>>> import numpy as np
>>> np.set_printoptions(suppress=True, linewidth=100)
>>> data = np.loadtxt("arr.csv", delimiter=",")
>>> data
array([[ 2.6, -0.2, -0.5, -1. ,  0.7,  1.7,  1.5,  0.2,  0.2,  0.7],
       [-0.6, -0.9,  1.2,  7. , -0.6, -1.5, -1.1, -1. ,  0.6,  1.8],
       [ 0.3,  1.1,  0.3, 13. ,  0.1, -1.6, -1.5, -1.3,  0.6, -0.1],
       [ 0.5, -1.4,  0.3, 16. , -0.4, -2.1,  0.2,  0.8, -0.2,  0.4]])
>>> # column 3 is much longer than the rest
>>> vec = np.array([-1, 2, -2, 0, 0, 1, 1, -1, 2, 2])
>>> np.linalg.norm(data @ vec) <= np.linalg.norm(data, 2) * np.linalg.norm(vec) + 1e-9
np.True_
>>> np.round(data @ (2 * vec), 3)
array([  5.6,  -0.8,   1. , -12.4])
>>> data @ np.eye(10)[6]
array([ 1.5, -1.1, -1.5,  0.2])
>>> (data @ vec).argmax()
np.int64(0)
>>> np.round(np.einsum("ij,j->i", data, vec), 3)
array([ 2.8, -0.4,  0.5, -6.2])
>>> np.round(data @ vec, 3)
array([ 2.8, -0.4,  0.5, -6.2])
>>> data * vec
array([[-2.6, -0.4,  1. , -0. ,  0. ,  1.7,  1.5, -0.2,  0.4,  1.4],
       [ 0.6, -1.8, -2.4,  0. , -0. , -1.5, -1.1,  1. ,  1.2,  3.6],
       [-0.3,  2.2, -0.6,  0. ,  0. , -1.6, -1.5,  1.3,  1.2, -0.2],
       [-0.5, -2.8, -0.6,  0. , -0. , -2.1,  0.2, -0.8, -0.4,  0.8]])
>>> other = np.array([[2, 2],
...     [0, 0],
...     [-3, 1],
...     [-3, -3],
...     [3, 1],
...     [-1, 2],
...     [2, 2],
...     [3, 2],
...     [-3, -1],
...     [3, 2]])
>>> np.round(np.einsum("ik,kj->ji", data, other), 3)
array([[ 15.2, -27.7, -46.4, -42.4],
       [ 16.4, -25.8, -47.6, -48.3]])
>>> np.vstack([data, other.T]).shape
(6, 10)
>>> np.linalg.matrix_rank(np.vstack([data, other.T]))
np.int64(6)
>>> f, v = data[3], data[0]
>>> round(f @ v, 3)
np.float64(-17.72)
>>> p = (f @ v) / (f @ f) * f
>>> p.round(3)
array([-0.034,  0.094, -0.02 , -1.075,  0.027,  0.141, -0.013, -0.054,  0.013, -0.027])
>>> round(float(np.linalg.norm(f + v) ** 2 + np.linalg.norm(f - v) ** 2), 3)
556.0
>>> mat = np.loadtxt("layer1.csv", delimiter=",")
>>> mat
array([[5., 1., 1., 1., 1., 1., 1., 1., 1., 1., 1.],
       [1., 5., 1., 1., 1., 1., 1., 1., 1., 1., 1.],
       [1., 1., 5., 1., 1., 1., 1., 1., 1., 1., 1.],
       [1., 1., 1., 5., 1., 1., 1., 1., 1., 1., 1.],
       [1., 1., 1., 1., 5., 1., 1., 1., 1., 1., 1.],
       [1., 1., 1., 1., 1., 5., 1., 1., 1., 1., 1.],
       [1., 1., 1., 1., 1., 1., 5., 1., 1., 1., 1.],
       [1., 1., 1., 1., 1., 1., 1., 5., 1., 1., 1.],
       [1., 1., 1., 1., 1., 1., 1., 1., 5., 1., 1.],
       [1., 1., 1., 1., 1., 1., 1., 1., 1., 5., 1.],
       [1., 1., 1., 1., 1., 1., 1., 1., 1., 1., 5.]])
>>> # symmetric, so the eigenvalues are real
>>> vec = np.ones(11)
>>> for _ in range(4):
...     vec = mat @ vec
...     vec /= np.linalg.norm(vec)
...     print(round(vec @ mat @ vec, 3))
... 
15.0
15.0
15.0
15.0
>>> np.round(np.linalg.eigvalsh(mat)[-1], 3)
np.float64(15.0)
>>> t = np.radians(45)
>>> R = np.eye(11)
>>> R[7, 7] = R[5, 5] = np.cos(t)
>>> R[7, 5], R[5, 7] = -np.sin(t), np.sin(t)
>>> R.round(3)
array([[ 1.   ,  0.   ,  0.   ,  0.   ,  0.   ,  0.   ,  0.   ,  0.   ,  0.   ,  0.   ,  0.   ],
       [ 0.   ,  1.   ,  0.   ,  0.   ,  0.   ,  0.   ,  0.   ,  0.   ,  0.   ,  0.   ,  0.   ],
       [ 0.   ,  0.   ,  1.   ,  0.   ,  0.   ,  0.   ,  0.   ,  0.   ,  0.   ,  0.   ,  0.   ],
       [ 0.   ,  0.   ,  0.   ,  1.   ,  0.   ,  0.   ,  0.   ,  0.   ,  0.   ,  0.   ,  0.   ],
       [ 0.   ,  0.   ,  0.   ,  0.   ,  1.   ,  0.   ,  0.   ,  0.   ,  0.   ,  0.   ,  0.   ],
       [ 0.   ,  0.   ,  0.   ,  0.   ,  0.   ,  0.707,  0.   ,  0.707,  0.   ,  0.   ,  0.   ],
       [ 0.   ,  0.   ,  0.   ,  0.   ,  0.   ,  0.   ,  1.   ,  0.   ,  0.   ,  0.   ,  0.   ],
       [ 0.   ,  0.   ,  0.   ,  0.   ,  0.   , -0.707,  0.   ,  0.707,  0.   ,  0.   ,  0.   ],
       [ 0.   ,  0.   ,  0.   ,  0.   ,  0.   ,  0.   ,  0.   ,  0.   ,  1.   ,  0.   ,  0.   ],
       [ 0.   ,  0.   ,  0.   ,  0.   ,  0.   ,  0.   ,  0.   ,  0.   ,  0.   ,  1.   ,  0.   ],
       [ 0.   ,  0.   ,  0.   ,  0.   ,  0.   ,  0.   ,  0.   ,  0.   ,  0.   ,  0.   ,  1.   ]])
>>> other = mat @ R.T
>>> other.round(3) + 0
array([[ 5.   ,  1.   ,  1.   ,  1.   ,  1.   ,  1.414,  1.   ,  0.   ,  1.   ,  1.   ,  1.   ],
       [ 1.   ,  5.   ,  1.   ,  1.   ,  1.   ,  1.414,  1.   ,  0.   ,  1.   ,  1.   ,  1.   ],
       [ 1.   ,  1.   ,  5.   ,  1.   ,  1.   ,  1.414,  1.   ,  0.   ,  1.   ,  1.   ,  1.   ],
       [ 1.   ,  1.   ,  1.   ,  5.   ,  1.   ,  1.414,  1.   ,  0.   ,  1.   ,  1.   ,  1.   ],
       [ 1.   ,  1.   ,  1.   ,  1.   ,  5.   ,  1.414,  1.   ,  0.   ,  1.   ,  1.   ,  1.   ],
       [ 1.   ,  1.   ,  1.   ,  1.   ,  1.   ,  4.243,  1.   , -2.828,  1.   ,  1.   ,  1.   ],
       [ 1.   ,  1.   ,  1.   ,  1.   ,  1.   ,  1.414,  5.   ,  0.   ,  1.   ,  1.   ,  1.   ],
       [ 1.   ,  1.   ,  1.   ,  1.   ,  1.   ,  4.243,  1.   ,  2.828,  1.   ,  1.   ,  1.   ],
       [ 1.   ,  1.   ,  1.   ,  1.   ,  1.   ,  1.414,  1.   ,  0.   ,  5.   ,  1.   ,  1.   ],
       [ 1.   ,  1.   ,  1.   ,  1.   ,  1.   ,  1.414,  1.   ,  0.   ,  1.   ,  5.   ,  1.   ],
       [ 1.   ,  1.   ,  1.   ,  1.   ,  1.   ,  1.414,  1.   ,  0.   ,  1.   ,  1.   ,  5.   ]])
>>> np.round(np.abs(other - mat).max(axis=0), 3)
array([0.   , 0.   , 0.   , 0.   , 0.   , 3.243, 0.   , 3.828, 0.   , 0.   , 0.   ])
>>> np.allclose(mat @ mat.T, other @ other.T)
True
>>> np.round(np.sort(np.linalg.eigvals(R).real), 3)
array([0.707, 0.707, 1.   , 1.   , 1.   , 1.   , 1.   , 1.   , 1.   , 1.   , 1.   ])
>>> (R != 0).astype(int)
array([[1, 0, 0, 0, 0, 0, 0, 0, 0, 0, 0],
       [0, 1, 0, 0, 0, 0, 0, 0, 0, 0, 0],
       [0, 0, 1, 0, 0, 0, 0, 0, 0, 0, 0],
       [0, 0, 0, 1, 0, 0, 0, 0, 0, 0, 0],
       [0, 0, 0, 0, 1, 0, 0, 0, 0, 0, 0],
       [0, 0, 0, 0, 0, 1, 0, 1, 0, 0, 0],
       [0, 0, 0, 0, 0, 0, 1, 0, 0, 0, 0],
       [0, 0, 0, 0, 0, 1, 0, 1, 0, 0, 0],
       [0, 0, 0, 0, 0, 0, 0, 0, 1, 0, 0],
       [0, 0, 0, 0, 0, 0, 0, 0, 0, 1, 0],
       [0, 0, 0, 0, 0, 0, 0, 0, 0, 0, 1]])
>>> (np.linalg.matrix_power((R != 0) + (R.T != 0) + np.eye(11), 11) > 0).astype(int)
array([[1, 0, 0, 0, 0, 0, 0, 0, 0, 0, 0],
       [0, 1, 0, 0, 0, 0, 0, 0, 0, 0, 0],
       [0, 0, 1, 0, 0, 0, 0, 0, 0, 0, 0],
       [0, 0, 0, 1, 0, 0, 0, 0, 0, 0, 0],
       [0, 0, 0, 0, 1, 0, 0, 0, 0, 0, 0],
       [0, 0, 0, 0, 0, 1, 0, 1, 0, 0, 0],
       [0, 0, 0, 0, 0, 0, 1, 0, 0, 0, 0],
       [0, 0, 0, 0, 0, 1, 0, 1, 0, 0, 0],
       [0, 0, 0, 0, 0, 0, 0, 0, 1, 0, 0],
       [0, 0, 0, 0, 0, 0, 0, 0, 0, 1, 0],
       [0, 0, 0, 0, 0, 0, 0, 0, 0, 0, 1]])
>>> other = np.array([[-1, 3, 0],
...     [-3, -2, 0],
...     [3, -3, -3],
...     [0, 1, 3],
...     [1, -3, -2],
...     [-2, 1, -3],
...     [0, -3, -1],
...     [-2, -1, 1],
...     [0, 2, 3],
...     [0, 2, -2],
...     [-2, 2, -1]])
>>> np.einsum("ik,kj->ij", mat, other)
array([[-10.,  11.,  -5.],
       [-18.,  -9.,  -5.],
       [  6., -13., -17.],
       [ -6.,   3.,   7.],
       [ -2., -13., -13.],
       [-14.,   3., -17.],
       [ -6., -13.,  -9.],
       [-14.,  -5.,  -1.],
       [ -6.,   7.,   7.],
       [ -6.,   7., -13.],
       [-14.,   7.,  -9.]])
>>> J = np.loadtxt("run2.csv", delimiter=",")
>>> J
array([[0.667, 0.333, 0.   , 0.   ],
       [0.2  , 0.4  , 0.2  , 0.2  ],
       [0.   , 0.   , 0.667, 0.333],
       [0.   , 0.   , 0.   , 1.   ]])
>>> # a transition matrix
>>> other = np.array([[0, -4], [-4, 3], [5, -5], [-4, -1]])
>>> np.linalg.matrix_rank(np.vstack([J, other.T]))
np.int64(4)
>>> np.round(np.einsum("ik,kj->ji", J, other), 3)
array([[-1.332, -1.4  ,  2.003, -4.   ],
       [-1.669, -0.8  , -3.668, -1.   ]])
>>> np.round(np.einsum("ik,kj->ij", J, other), 3)
array([[-1.332, -1.669],
       [-1.4  , -0.8  ],
       [ 2.003, -3.668],
       [-4.   , -1.   ]])
>>> np.round(np.einsum("ij->j", J), 3)
array([0.867, 0.733, 0.867, 1.533])
>>> np.linalg.matrix_rank(J @ other)
np.int64(2)
>>> np.round(J @ other, 3)
array([[-1.332, -1.669],
       [-1.4  , -0.8  ],
       [ 2.003, -3.668],
       [-4.   , -1.   ]])
>>> np.round(np.sort(np.abs(np.linalg.eigvals(J)))[::-1], 3)
array([1.   , 0.824, 0.667, 0.243])
>>> np.round(np.linalg.matrix_power(J, 2), 3)
array([[0.511, 0.355, 0.067, 0.067],
       [0.213, 0.227, 0.213, 0.347],
       [0.   , 0.   , 0.445, 0.555],
       [0.   , 0.   , 0.   , 1.   ]])
>>> p = np.eye(4)[2]
>>> for _ in range(3):
...     p = p @ J
...     print(p.round(3))
... 
[0.    0.    0.667 0.333]
[0.    0.    0.445 0.555]
[0.    0.    0.297 0.703]
>>> rng = np.random.default_rng(2490)
>>> z = rng.permutation(4)
>>> z
array([3, 0, 2, 1])
>>> other = J[z][:, z]
>>> np.round(np.sort(np.abs(np.linalg.eigvals(other))), 3)
array([0.243, 0.667, 0.824, 1.   ])
>>> np.diag(other)
array([1.   , 0.667, 0.667, 0.4  ])
>>> other
array([[1.   , 0.   , 0.   , 0.   ],
       [0.   , 0.667, 0.   , 0.333],
       [0.333, 0.   , 0.667, 0.   ],
       [0.2  , 0.2  , 0.2  , 0.4  ]])
>>> np.allclose(other, J)
False
>>> round(float(np.linalg.det(other)), 3), round(float(np.linalg.det(J[z])), 3)
(0.134, 0.134)
>>> proj = np.triu(np.array([[3, 3, 3, 3], [0, 0, 3, 0], [0, 0, 2, 1], [1, 3, 2, 0]]), 1) + np.eye(4)
>>> other = proj @ J @ np.linalg.inv(proj)
>>> round(np.linalg.det(other), 3)
np.float64(0.134)
>>> np.round(proj @ J - J @ proj, 3)
array([[ 0.6  , -0.801, -0.399,  2.598],
       [ 0.   , -0.6  ,  0.201,  0.199],
       [ 0.   ,  0.   ,  0.   ,  0.333],
       [ 0.   ,  0.   ,  0.   ,  0.   ]])
>>> other.round(3)
array([[ 1.267, -2.268,  5.604, -4.806],
       [ 0.2  , -0.2  ,  2.201, -1.602],
       [ 0.   ,  0.   ,  0.667,  0.666],
       [ 0.   ,  0.   ,  0.   ,  1.   ]])
>>> np.linalg.matrix_rank(other)
np.int64(4)
>>> arr = np.load("w.npy")
>>> arr
array([[0, 1, 0, 1, 1, 0, 0, 0],
       [1, 0, 0, 0, 0, 1, 0, 1],
       [0, 0, 0, 1, 0, 1, 1, 1],
       [1, 0, 1, 0, 0, 0, 0, 0],
       [1, 0, 0, 0, 0, 0, 0, 0],
       [0, 1, 1, 0, 0, 0, 0, 0],
       [0, 0, 1, 0, 0, 0, 0, 0],
       [0, 1, 1, 0, 0, 0, 0, 0]])
>>> w, vecs = np.linalg.eigh(arr)
>>> np.abs(vecs[:, -1]).round(6).argmax()
np.int64(2)
>>> np.round(np.linalg.eigvalsh(arr + 3 * np.eye(8)), 3)
array([0.697, 1.102, 2.511, 3.   , 3.   , 3.849, 4.303, 5.537])
>>> np.round(vecs.T @ arr @ vecs, 3) + 0
array([[-2.303,  0.   ,  0.   ,  0.   ,  0.   ,  0.   ,  0.   ,  0.   ],
       [ 0.   , -1.898,  0.   ,  0.   ,  0.   ,  0.   ,  0.   ,  0.   ],
       [ 0.   ,  0.   , -0.489,  0.   ,  0.   ,  0.   ,  0.   ,  0.   ],
       [ 0.   ,  0.   ,  0.   ,  0.   ,  0.   ,  0.   ,  0.   ,  0.   ],
       [ 0.   ,  0.   ,  0.   ,  0.   ,  0.   ,  0.   ,  0.   ,  0.   ],
       [ 0.   ,  0.   ,  0.   ,  0.   ,  0.   ,  0.849,  0.   ,  0.   ],
       [ 0.   ,  0.   ,  0.   ,  0.   ,  0.   ,  0.   ,  1.303,  0.   ],
       [ 0.   ,  0.   ,  0.   ,  0.   ,  0.   ,  0.   ,  0.   ,  2.537]])
>>> np.round(vecs @ np.diag(w) @ vecs.T, 3) + 0
array([[0., 1., 0., 1., 1., 0., 0., 0.],
       [1., 0., 0., 0., 0., 1., 0., 1.],
       [0., 0., 0., 1., 0., 1., 1., 1.],
       [1., 0., 1., 0., 0., 0., 0., 0.],
       [1., 0., 0., 0., 0., 0., 0., 0.],
       [0., 1., 1., 0., 0., 0., 0., 0.],
       [0., 0., 1., 0., 0., 0., 0., 0.],
       [0., 1., 1., 0., 0., 0., 0., 0.]])
>>> w.sum(), np.trace(arr)
(np.float64(0.0), np.int64(0))
>>> w.round(3) + 0
array([-2.303, -1.898, -0.489,  0.   ,  0.   ,  0.849,  1.303,  2.537])
>>> np.unique(w.round(6) + 0, return_counts=True)[1]
array([1, 1, 1, 2, 1, 1, 1])
>>> other = arr + rng.integers(-2, 3, (8, 6)) @ rng.integers(-2, 3, (6, 8))
>>> other
array([[ -4,  -9,   9,  -6,   6,   3,   1,   4],
       [  0,  -3,   3,   2,   4,   6,   0,   6],
       [ -1,   5,   1,  -1,  -1,   0,  -2,  -2],
       [  0,   0,   3,   2,   3,   3,  -6,   1],
       [  2,  -3,   2,  -3,  -1,   0,  -3,  -1],
       [  5,  -6,   5,   3,   4,   0, -10,   3],
       [ -1,   0,   4,   0,   4,  -3,   2,   2],
       [ -7,  -6,   6, -10,   1,   1,   7,   0]])
>>> np.linalg.matrix_rank(other - arr, tol=1e-8)
np.int64(6)
>>> other - arr
array([[ -4, -10,   9,  -7,   5,   3,   1,   4],
       [ -1,  -3,   3,   2,   4,   5,   0,   5],
       [ -1,   5,   1,  -2,  -1,  -1,  -3,  -3],
       [ -1,   0,   2,   2,   3,   3,  -6,   1],
       [  1,  -3,   2,  -3,  -1,   0,  -3,  -1],
       [  5,  -7,   4,   3,   4,   0, -10,   3],
       [ -1,   0,   3,   0,   4,  -3,   2,   2],
       [ -7,  -7,   5, -10,   1,   1,   7,   0]])
>>> np.round(np.linalg.svd(other - arr, compute_uv=False), 3) + 0
array([23.759, 18.39 ,  9.181,  7.031,  5.994,  1.919,  0.   ,  0.   ])
